In [1]: import numpy as np

In [2]: np.set_printoptions(precision=2, suppress=True, linewidth=160, floatmode="fixed")

In [3]: tidy = lambda a: np.round(a, 2) + 0

In [4]: feats = np.loadtxt("m.csv", delimiter=",")

In [5]: feats
Out[5]: 
array([[-1.00, -1.00, -1.00,  0.99, -0.11,  0.99, -0.12, -0.97, -0.97, -0.68,  1.00,  0.81],
       [ 0.91,  0.81,  0.97,  0.25, -0.06, -0.67,  0.25,  0.42,  0.11,  0.24, -0.91, -0.52],
       [-0.99, -0.99, -0.94, -0.82, -0.44,  0.86,  0.87, -0.93, -0.82,  0.66,  0.96, -0.80],
       [-1.00, -1.00, -1.00, -1.00,  0.05,  1.00, -0.99, -0.54, -0.47, -0.96,  1.00,  0.97],
       [ 0.99,  0.99,  1.00,  0.84,  0.89, -0.96,  1.00, -0.53,  1.00,  1.00, -1.00,  0.93],
       [ 1.00,  1.00,  1.00,  0.99, -0.73, -0.98, -0.67,  0.96, -0.99, -0.64, -0.99, -0.99],
       [ 0.63,  0.33, -0.98,  1.00,  0.80, -0.50,  0.99, -0.90,  0.95,  0.90,  0.78,  0.98],
       [ 0.86,  0.53,  1.00,  0.74,  0.16, -0.83,  1.00, -0.85,  0.88,  0.99, -0.99, -0.83],
       [-1.00, -1.00, -1.00,  0.38, -0.49,  0.94,  0.94, -0.98, -0.95,  0.66,  1.00, -0.79],
       [-0.84, -0.58,  0.92, -1.00, -0.04,  0.20,  0.90, -0.56,  0.85,  0.90, -0.94, -0.65],
       [-1.00, -1.00, -0.97, -1.00, -0.41,  0.96,  0.92, -0.97, -0.39,  0.85,  0.95, -0.78],
       [ 0.99,  0.98, -0.93,  1.00,  0.69, -0.77, -0.84,  0.79,  0.48, -0.88,  0.75,  0.99],
       [ 0.96,  0.98,  0.94,  0.16,  0.77, -0.83,  0.58,  0.60,  1.00,  0.66, -0.99,  0.96],
       [ 0.87,  0.74, -0.01,  1.00,  0.39, -0.58,  0.64, -0.04,  0.56,  0.29, -0.22,  0.66],
       [-0.26, -0.86,  0.79,  0.94, -0.49, -0.16,  1.00, -0.94, -0.85,  0.96,  0.04, -0.98],
       [ 0.98,  0.96,  1.00,  0.44,  0.35, -0.89,  0.92,  0.24,  0.94,  0.87, -1.00, -0.13],
       [ 0.07,  0.29, -0.59, -0.87, -0.36,  0.39, -1.00,  0.91, -0.90, -0.98,  0.74,  0.08],
       [ 0.10,  0.80, -0.72, -0.98,  0.34,  0.27, -1.00,  0.96,  0.69, -0.97,  0.01,  0.95],
       [ 1.00,  0.99,  0.80,  1.00,  0.05, -0.90, -0.86,  0.90, -0.78, -0.87, -0.33,  0.25],
       [ 0.65,  0.45,  0.96, -0.98, -0.66, -0.15, -0.97,  0.85, -0.95, -0.84, -0.63, -0.94],
       [ 0.87,  0.32,  0.94,  1.00,  0.37, -0.83,  1.00, -0.95,  0.85,  1.00, -0.91, -0.53],
       [-0.83, -0.78, -0.99,  0.84,  0.02,  0.63, -0.46, -0.36, -0.58, -0.54,  0.97,  0.56],
       [-0.31, -0.57, -0.86,  0.63, -0.54,  0.49, -0.96,  0.44, -0.98, -0.92,  0.96, -0.59],
       [-1.00, -1.00, -0.97, -0.97, -0.77,  0.94, -0.19, -0.85, -0.99, -0.30,  0.99, -0.96],
       [ 0.69, -0.49,  0.99,  0.91, -0.69, -0.55,  0.99, -0.80, -0.96,  0.90, -0.63, -1.00],
       [-0.97, -0.96, -1.00,  0.68, -0.41,  0.91, -0.99,  0.08, -0.99, -0.98,  1.00,  0.38],
       [-0.29,  0.38,  0.99, -1.00, -0.27,  0.01, -0.79,  0.73,  0.60, -0.03, -0.98, -0.72],
       [ 0.50,  0.48, -0.85,  1.00,  0.63, -0.34,  0.83, -0.45,  0.89,  0.53,  0.33,  0.93],
       [ 0.91,  0.95,  0.11,  0.27,  0.40, -0.47, -0.98,  0.92,  0.68, -0.88, -0.54,  0.91],
       [ 0.73,  0.65,  0.31, -0.33, -0.35, -0.10, -0.99,  0.88, -0.87, -0.94,  0.23, -0.27]])

In [6]: G = np.cov(feats, rowvar=False)

In [7]: tidy(G)
Out[7]: 
array([[ 0.68,  0.61,  0.46,  0.31,  0.20, -0.56,  0.04,  0.30,  0.33,  0.07, -0.47,  0.12],
       [ 0.61,  0.66,  0.39,  0.16,  0.23, -0.50, -0.09,  0.41,  0.39, -0.04, -0.45,  0.20],
       [ 0.46,  0.39,  0.82,  0.09,  0.02, -0.47,  0.18,  0.17,  0.22,  0.26, -0.71, -0.25],
       [ 0.31,  0.16,  0.09,  0.69,  0.14, -0.30,  0.20, -0.09,  0.08,  0.13, -0.08,  0.16],
       [ 0.20,  0.23,  0.02,  0.14,  0.25, -0.18,  0.11,  0.02,  0.36,  0.10, -0.10,  0.31],
       [-0.56, -0.50, -0.47, -0.30, -0.18,  0.51, -0.14, -0.18, -0.33, -0.17,  0.47, -0.06],
       [ 0.04, -0.09,  0.18,  0.20,  0.11, -0.14,  0.76, -0.50,  0.28,  0.69, -0.17, -0.14],
       [ 0.30,  0.41,  0.17, -0.09,  0.02, -0.18, -0.50,  0.60,  0.01, -0.41, -0.18,  0.12],
       [ 0.33,  0.39,  0.22,  0.08,  0.36, -0.33,  0.28,  0.01,  0.70,  0.31, -0.36,  0.28],
       [ 0.07, -0.04,  0.26,  0.13,  0.10, -0.17,  0.69, -0.41,  0.31,  0.67, -0.24, -0.18],
       [-0.47, -0.45, -0.71, -0.08, -0.10,  0.47, -0.17, -0.18, -0.36, -0.24,  0.70,  0.12],
       [ 0.12,  0.20, -0.25,  0.16,  0.31, -0.06, -0.14,  0.12,  0.28, -0.18,  0.12,  0.62]])

In [8]: tidy(np.corrcoef(feats[:, 4], feats[:, 10])[0, 1])
Out[8]: np.float64(-0.24)

In [9]: tidy(np.polyfit(feats[:, 4], feats[:, 10], 1))
Out[9]: array([-0.40,  0.01])

In [10]: G.shape
Out[10]: (12, 12)

In [11]: tidy(np.median(feats, axis=0))
Out[11]: array([ 0.56,  0.36,  0.05,  0.54, -0.05, -0.16,  0.06, -0.20, -0.43,  0.10,  0.02, -0.20])

In [12]: tidy(np.linalg.eigvalsh(G)[::-1])
Out[12]: array([3.29, 1.98, 1.26, 0.70, 0.21, 0.10, 0.06, 0.03, 0.01, 0.01, 0.01, 0.00])

In [13]: W2 = feats[[0, 21]].astype(float)

In [14]: for _ in range(6):
    ...:     labels = np.linalg.norm(feats[:, None] - W2, axis=-1).argmin(axis=1)
    ...:     W2 = np.array([feats[labels == j].mean(axis=0) for j in range(2)])
    ...: 

In [15]: labels
Out[15]: array([0, 1, 0, 0, 1, 1, 1, 1, 0, 1, 0, 1, 1, 1, 1, 1, 0, 1, 1, 1, 1, 0, 0, 0, 1, 0, 1, 1, 1, 1])

In [16]: np.bincount(labels)
Out[16]: array([10, 20])
